% python3 -q
>>> import numpy as np
>>> from numpy import linalg as LA
>>> np.set_printoptions(suppress=True, linewidth=160)
>>> rng = np.random.default_rng(54739)
>>> idx = rng.integers(0, 2, 12)
>>> m1 = np.triu((idx[:, None] == idx) & (rng.random((12, 12)) < 0.8), 1).astype(int)
>>> m1 += m1.T
>>> m1
array([[0, 0, 0, 0, 0, 0, 0, 1, 0, 1, 1, 1],
       [0, 0, 0, 0, 1, 1, 0, 0, 0, 0, 0, 0],
       [0, 0, 0, 0, 1, 1, 0, 0, 0, 0, 0, 0],
       [0, 0, 0, 0, 0, 0, 1, 1, 1, 1, 1, 1],
       [0, 1, 1, 0, 0, 1, 0, 0, 0, 0, 0, 0],
       [0, 1, 1, 0, 1, 0, 0, 0, 0, 0, 0, 0],
       [0, 0, 0, 1, 0, 0, 0, 1, 1, 1, 0, 1],
       [1, 0, 0, 1, 0, 0, 1, 0, 0, 1, 1, 1],
       [0, 0, 0, 1, 0, 0, 1, 0, 0, 1, 1, 1],
       [1, 0, 0, 1, 0, 0, 1, 1, 1, 0, 1, 1],
       [1, 0, 0, 1, 0, 0, 0, 1, 1, 1, 0, 1],
       [1, 0, 0, 1, 0, 0, 1, 1, 1, 1, 1, 0]])
>>> np.flatnonzero(LA.matrix_power((m1 != 0) + (m1.T != 0) + np.eye(12), 12)[5])
array([1, 2, 4, 5])
>>> (m1 != 0).astype(int)
array([[0, 0, 0, 0, 0, 0, 0, 1, 0, 1, 1, 1],
       [0, 0, 0, 0, 1, 1, 0, 0, 0, 0, 0, 0],
       [0, 0, 0, 0, 1, 1, 0, 0, 0, 0, 0, 0],
       [0, 0, 0, 0, 0, 0, 1, 1, 1, 1, 1, 1],
       [0, 1, 1, 0, 0, 1, 0, 0, 0, 0, 0, 0],
       [0, 1, 1, 0, 1, 0, 0, 0, 0, 0, 0, 0],
       [0, 0, 0, 1, 0, 0, 0, 1, 1, 1, 0, 1],
       [1, 0, 0, 1, 0, 0, 1, 0, 0, 1, 1, 1],
       [0, 0, 0, 1, 0, 0, 1, 0, 0, 1, 1, 1],
       [1, 0, 0, 1, 0, 0, 1, 1, 1, 0, 1, 1],
       [1, 0, 0, 1, 0, 0, 0, 1, 1, 1, 0, 1],
       [1, 0, 0, 1, 0, 0, 1, 1, 1, 1, 1, 0]])
>>> np.round(np.sort(LA.eigvals(m1).real), 3) + 0
array([-2.   , -1.778, -1.562, -1.453, -1.   , -1.   , -0.571,  0.   ,  0.   ,  0.923,  2.562,  5.878])
>>> feats = np.load("test10.npy")
>>> feats
array([[  8,  -8,   8,   8,   0,  12,  12,   8,   4,   0, -12,  -4,   0],
       [ 12, -12,  12,  12,   0,  18,  18,  12,   6,   0, -18,  -6,   0],
       [-12,  12, -12, -12,   0, -18, -18, -12,  -6,   0,  18,   6,   0],
       [-18,  18, -18, -18,   0, -27, -27, -18,  -9,   0,  27,   9,   0],
       [-18,  18, -18, -18,   0, -27, -27, -18,  -9,   0,  27,   9,   0],
       [ 18, -18,  18,  18,   0,  27,  27,  18,   9,   0, -27,  -9,   0],
       [-16,  16, -16, -16,   0, -24, -24, -16,  -8,   0,  24,   8,   0],
       [-14,  14, -14, -14,   0, -21, -21, -14,  -7,   0,  21,   7,   0],
       [-12,  12, -12, -12,   0, -18, -18, -12,  -6,   0,  18,   6,   0],
       [-18,  18, -18, -18,   0, -27, -27, -18,  -9,   0,  27,   9,   0]])
>>> U, sv, Vh = LA.svd(feats)
>>> vecs = Vh[:(sv > 1e-8).sum()]
>>> vec = feats[0] + -3 * feats[1] + rng.integers(2) * np.eye(13)[4]
>>> vec
array([-28.,  28., -28., -28.,   1., -42., -42., -28., -14.,   0.,  42.,  14.,   0.])
>>> np.round(np.diag(vecs.T @ vecs), 3)
array([0.082, 0.082, 0.082, 0.082, 0.   , 0.184, 0.184, 0.082, 0.02 , 0.   , 0.184, 0.02 , 0.   ])
